% python3 -q
>>> import numpy as np
>>> np.set_printoptions(precision=3, suppress=True, linewidth=120, floatmode="fixed")
>>> K = np.load("out6.npy")
>>> K
array([[ 1.311,  7.365, -2.477,  6.156],
       [-3.609,  9.054,  1.387, -1.753],
       [-8.194, -5.029,  2.529, -1.084],
       [-1.043, -4.809,  8.488, -1.935],
       [ 6.876,  4.745, -5.456, -0.665],
       [-3.796, -1.714,  8.442, -3.374],
       [-6.010,  3.632, -1.181,  7.021],
       [-0.505, -5.119, -3.681, -7.745],
       [ 3.981,  3.488,  5.714,  6.272],
       [ 5.105,  0.807,  8.376, -1.771],
       [ 0.957,  3.534, -6.529, -6.631],
       [ 3.903,  6.648,  2.032, -6.037],
       [-5.725, -3.198,  7.502,  0.848],
       [ 5.643, -3.265,  3.151, -6.897],
       [ 0.845,  0.896,  7.375,  6.640],
       [-0.451,  3.941,  3.857, -8.330],
       [-0.579, -2.210,  2.300,  9.460],
       [ 3.185,  6.803, -1.555, -6.416],
       [-3.792, -6.828,  6.126, -1.212],
       [-5.267, -2.748,  6.239,  5.077],
       [ 0.419, -6.790, -6.333,  3.689],
       [ 2.170, -3.573,  4.903,  7.648],
       [-0.412,  7.050,  5.741, -4.144],
       [ 2.283, -3.949,  7.454,  4.861],
       [-4.240,  1.673, -1.070, -8.836],
       [-7.047, -2.479, -0.826, -6.596],
       [ 4.505, -4.002,  4.906, -6.295],
       [ 0.124, -2.877,  1.398,  9.474],
       [ 1.766,  1.299,  0.705,  9.731],
       [ 2.992,  8.906,  0.016,  3.425]])
>>> x0 = np.array([-4, -1, -3, -1])
>>> rhs = K @ x0
>>> np.round(np.linalg.pinv(K) @ K, 3) + 0
array([[1.000, 0.000, 0.000, 0.000],
       [0.000, 1.000, 0.000, 0.000],
       [0.000, 0.000, 1.000, 0.000],
       [0.000, 0.000, 0.000, 1.000]])
>>> np.linalg.solve(K.T @ K, K.T @ rhs)
array([-4.000, -1.000, -3.000, -1.000])
>>> np.linalg.lstsq(K, rhs)[0]
array([-4.000, -1.000, -3.000, -1.000])
>>> rng = np.random.default_rng(69560)
>>> rhs = rhs + 0.3 * rng.normal(size=30)
>>> rhs
array([-11.632,   2.928,  31.568, -14.409, -14.761,  -5.125,  16.913,  25.565, -42.400, -44.695,  18.987, -22.221,
         2.622, -21.756, -33.174,  -5.267, -12.006,  -8.202,   5.107,   0.270,  20.151, -27.471, -18.279, -32.404,
        27.119,  39.163, -22.590, -11.243, -20.196, -24.449])
>>> coef, *_ = np.linalg.lstsq(K, rhs)
>>> np.round(K.T @ (rhs - K @ coef), 3) + 0
array([0.000, 0.000, 0.000, 0.000])
>>> print(coef.round())
[-4.000 -1.000 -3.000 -1.000]
>>> [round(float(np.linalg.norm(np.linalg.solve(K.T @ K + lam * np.eye(4), K.T @ rhs))), 2) for lam in (0, 1, 10, 100)]
[5.18, 5.17, 5.08, 4.37]
>>> m1 = np.load("data.npy")
>>> print(m1)
[[  0  13  -1  17  -3]
 [-13   0   0 -16   9]
 [  1   0   0   0  -1]
 [-17  16   0   0  -4]
 [  3  -9   1   4   0]]
>>> proj = np.triu(np.array([[0, -2, -1, -2, -1],
...     [-2, -2, 0, -1, -1],
...     [0, -2, -1, 0, -2],
...     [2, 1, -1, 1, 1],
...     [-2, -2, 0, -1, 1]]), 1) + np.eye(5)
>>> other = proj @ m1 @ np.linalg.inv(proj)
>>> np.linalg.matrix_rank(other)
np.int64(4)
>>> np.trace(other), np.trace(m1)
(np.float64(0.0), np.int64(0))
>>> feats = np.load("m.npy")
>>> feats
array([[ 3, -1,  3,  1],
       [ 3, -1,  3,  1],
       [ 3, -1,  3,  1],
       [ 4,  0,  4,  2]])
>>> # column 2 repeats column 0
>>> r = np.linalg.matrix_rank(feats)
>>> print(r)
2
>>> ns = np.linalg.svd(feats)[2][r:].T
>>> np.round(feats @ ns, 3) + 0
array([[0.000, 0.000],
       [0.000, 0.000],
       [0.000, 0.000],
       [0.000, 0.000]])
>>> [int(np.linalg.matrix_rank(np.delete(feats, i, axis=0))) for i in range(4)]
[2, 2, 2, 1]
>>> [int(np.linalg.matrix_rank(feats[:, :j + 1])) for j in range(4)]
[1, 2, 2, 2]
>>> ns.shape
(4, 2)
>>> W0 = np.array([[0.3, 2.4, -0.2, -0.1], [-0.3, -0.5, -0.2, -1.5]])
>>> W0[:, 1] *= 20
>>> W0
array([[  0.300,  48.000,  -0.200,  -0.100],
       [ -0.300, -10.000,  -0.200,  -1.500]])
>>> Uu, sigma, VT = np.linalg.svd(W0)
>>> sigma
array([49.033,  1.525])
>>> other = Uu[:, :1] @ np.diag(sigma[:1]) @ VT[:1]
>>> np.linalg.matrix_rank(W0, rtol=0.05)
np.int64(1)
>>> other
array([[  0.347,  47.999,  -0.152,   0.204],
       [ -0.072, -10.007,   0.032,  -0.043]])
>>> round(float(np.linalg.norm(W0 - other) / np.linalg.norm(W0)), 3)
0.031
>>> print(round(float(np.abs(W0 - other).max()), 3))
1.457
>>> W = np.array([[5, 1, 5, 0, 1, 2],
...     [5, 2, 3, 2, 3, 2],
...     [0, 5, 3, 2, 4, 0],
...     [3, 5, 2, 5, 2, 5]])
>>> coef = np.array([-3, 2, -3, 3, 1, 3])
>>> act = np.maximum(other @ W + coef, 0)
>>> (act > 0).astype(int)
array([[1, 1, 1, 1, 1, 1],
       [0, 0, 0, 0, 0, 0]])
>>> cent = np.array([[5, 1], [5, 2], [-8, 9], [9, -3], [-5, 2], [3, -7]])
>>> act @ cent
array([[1022.081, 1006.890],
       [   0.000,    0.000]])
>>> np.round(np.linalg.norm(W0, 2) / np.linalg.norm(W0), 3)
np.float64(1.0)
>>> other = np.array([[-2, 0], [-1, -1], [-2, -2], [2, 1], [0, 2]])
>>> np.einsum("ik,kj->ij", m1, other)
array([[ 23,   0],
       [ -6,   2],
       [ -2,  -2],
       [ 18, -24],
       [  9,  11]])
>>> other.T @ m1.T
array([[ 23,  -6,  -2,  18,   9],
       [  0,   2,  -2, -24,  11]])
>>> np.einsum("ij->j", m1)
array([-26,  20,   0,   5,   1])
>>> print(m1 @ other)
[[ 23   0]
 [ -6   2]
 [ -2  -2]
 [ 18 -24]
 [  9  11]]
>>> print(np.vstack([m1, other.T]).shape)
(7, 5)
>>> np.linalg.matrix_rank(np.vstack([m1, other.T]))
np.int64(5)
>>> M = np.load("case12.npy")
>>> print(M)
[[0 1 0 0 0 0]
 [0 0 0 0 0 1]
 [0 0 1 0 0 0]
 [0 0 0 1 0 0]
 [1 0 0 0 0 0]
 [0 0 0 0 1 0]]
>>> labels = rng.permutation(6)
>>> labels
array([0, 5, 2, 3, 4, 1])
>>> other = M[labels][:, labels]
>>> print(np.sort(np.abs(np.linalg.eigvals(other))))
[1.000 1.000 1.000 1.000 1.000 1.000]
>>> other
array([[0, 0, 0, 0, 0, 1],
       [0, 0, 0, 0, 1, 0],
       [0, 0, 1, 0, 0, 0],
       [0, 0, 0, 1, 0, 0],
       [1, 0, 0, 0, 0, 0],
       [0, 1, 0, 0, 0, 0]])
>>> O, Rm = np.linalg.qr(M)
>>> O.T @ O
array([[1.000, 0.000, 0.000, 0.000, 0.000, 0.000],
       [0.000, 1.000, 0.000, 0.000, 0.000, 0.000],
       [0.000, 0.000, 1.000, 0.000, 0.000, 0.000],
       [0.000, 0.000, 0.000, 1.000, 0.000, 0.000],
       [0.000, 0.000, 0.000, 0.000, 1.000, 0.000],
       [0.000, 0.000, 0.000, 0.000, 0.000, 1.000]])
>>> abs(Rm[0, 0]), round(np.linalg.norm(M[:, 0]), 3)
(np.float64(1.0), np.float64(1.0))
>>> O @ Rm
array([[0.000, 1.000, 0.000, 0.000, 0.000, 0.000],
       [0.000, 0.000, 0.000, 0.000, 0.000, 1.000],
       [0.000, 0.000, 1.000, 0.000, 0.000, 0.000],
       [0.000, 0.000, 0.000, 1.000, 0.000, 0.000],
       [1.000, 0.000, 0.000, 0.000, 0.000, 0.000],
       [0.000, 0.000, 0.000, 0.000, 1.000, 0.000]])
>>> Rm
array([[-1.000,  0.000,  0.000,  0.000,  0.000,  0.000],
       [ 0.000, -1.000,  0.000,  0.000,  0.000,  0.000],
       [ 0.000,  0.000,  1.000,  0.000,  0.000,  0.000],
       [ 0.000,  0.000,  0.000,  1.000,  0.000,  0.000],
       [ 0.000,  0.000,  0.000,  0.000, -1.000,  0.000],
       [ 0.000,  0.000,  0.000,  0.000,  0.000, -1.000]])
>>> F = np.array([[0.4, -0.4, -0.1, -1.1],
...     [0.9, 0.8, -0.2, -0.2],
...     [0.9, -0.3, 0.3, 0.2],
...     [0.4, -0.7, 1.2, -0.9],
...     [0.4, 0.5, -1.1, -2.7],
...     [0.1, 0.1, -0.9, 0.9],
...     [-0.7, -1.5, 1.4, -0.1],
...     [-1.8, -0.8, 0.1, 0.5],
...     [-0.5, -1.5, 0.7, -1.5],
...     [-0.3, 0.5, -0.7, 0.9],
...     [-1.1, 0.3, 0.3, 0.2],
...     [2.9, 0.1, 1.5, 1.4],
...     [1.6, -0.7, -1.0, -0.1],
...     [0.3, -1.9, 2.0, 1.8],
...     [0.1, 0.8, 1.1, 2.0],
...     [-1.3, 1.1, 0.7, -1.1],
...     [-0.2, 0.0, -0.8, -1.7]])
>>> F[1] *= 10
>>> F
array([[ 0.400, -0.400, -0.100, -1.100],
       [ 9.000,  8.000, -2.000, -2.000],
       [ 0.900, -0.300,  0.300,  0.200],
       [ 0.400, -0.700,  1.200, -0.900],
       [ 0.400,  0.500, -1.100, -2.700],
       [ 0.100,  0.100, -0.900,  0.900],
       [-0.700, -1.500,  1.400, -0.100],
       [-1.800, -0.800,  0.100,  0.500],
       [-0.500, -1.500,  0.700, -1.500],
       [-0.300,  0.500, -0.700,  0.900],
       [-1.100,  0.300,  0.300,  0.200],
       [ 2.900,  0.100,  1.500,  1.400],
       [ 1.600, -0.700, -1.000, -0.100],
       [ 0.300, -1.900,  2.000,  1.800],
       [ 0.100,  0.800,  1.100,  2.000],
       [-1.300,  1.100,  0.700, -1.100],
       [-0.200,  0.000, -0.800, -1.700]])
>>> other = np.c_[F[:, :3] @ np.array([[3, 3, 2], [1, 2, 3], [2, 3, 3]]), np.array([-3, 5, -8, 7, -4, 9, -7, -8, -3, 0, -5, -8, 5, 0, -4, 4, -1])]
>>> other
array([[ 0.600,  0.100, -0.700, -3.000],
       [31.000, 37.000, 36.000,  5.000],
       [ 3.000,  3.000,  1.800, -8.000],
       [ 2.900,  3.400,  2.300,  7.000],
       [-0.500, -1.100, -1.000, -4.000],
       [-1.400, -2.200, -2.200,  9.000],
       [-0.800, -0.900, -1.700, -7.000],
       [-6.000, -6.700, -5.700, -8.000],
       [-1.600, -2.400, -3.400, -3.000],
       [-1.800, -2.000, -1.200,  0.000],
       [-2.400, -1.800, -0.400, -5.000],
       [11.800, 13.400, 10.600, -8.000],
       [ 2.100,  0.400, -1.900,  5.000],
       [ 3.000,  3.100,  0.900,  0.000],
       [ 3.300,  5.200,  5.900, -4.000],
       [-1.400,  0.400,  2.800,  4.000],
       [-2.200, -3.000, -2.800, -1.000]])
>>> np.linalg.norm(np.linalg.qr(F)[0].T @ other, axis=0) ** 2 / ((other ** 2).sum(axis=0) + 1e-12)
array([1.000, 1.000, 1.000, 0.158])
>>> np.linalg.matrix_rank(other)
np.int64(4)
>>> G = np.cov(F, rowvar=False)
>>> np.corrcoef(F.T)
array([[ 1.000,  0.821, -0.425, -0.221],
       [ 0.821,  1.000, -0.592, -0.332],
       [-0.425, -0.592,  1.000,  0.518],
       [-0.221, -0.332,  0.518,  1.000]])
>>> round(np.corrcoef(F[:, 3], F[:, 0])[0, 1], 3)
np.float64(-0.221)
>>> np.argwhere(np.triu(np.abs(np.corrcoef(F.T)) > 0.8, 1))
array([[0, 1]])
>>> G
array([[ 5.891,  4.334, -1.147, -0.737],
       [ 4.334,  4.730, -1.431, -0.991],
       [-1.147, -1.431,  1.235,  0.791],
       [-0.737, -0.991,  0.791,  1.887]])
>>> np.linalg.eigvalsh(G)[::-1]
array([10.270,  2.050,  0.907,  0.515])
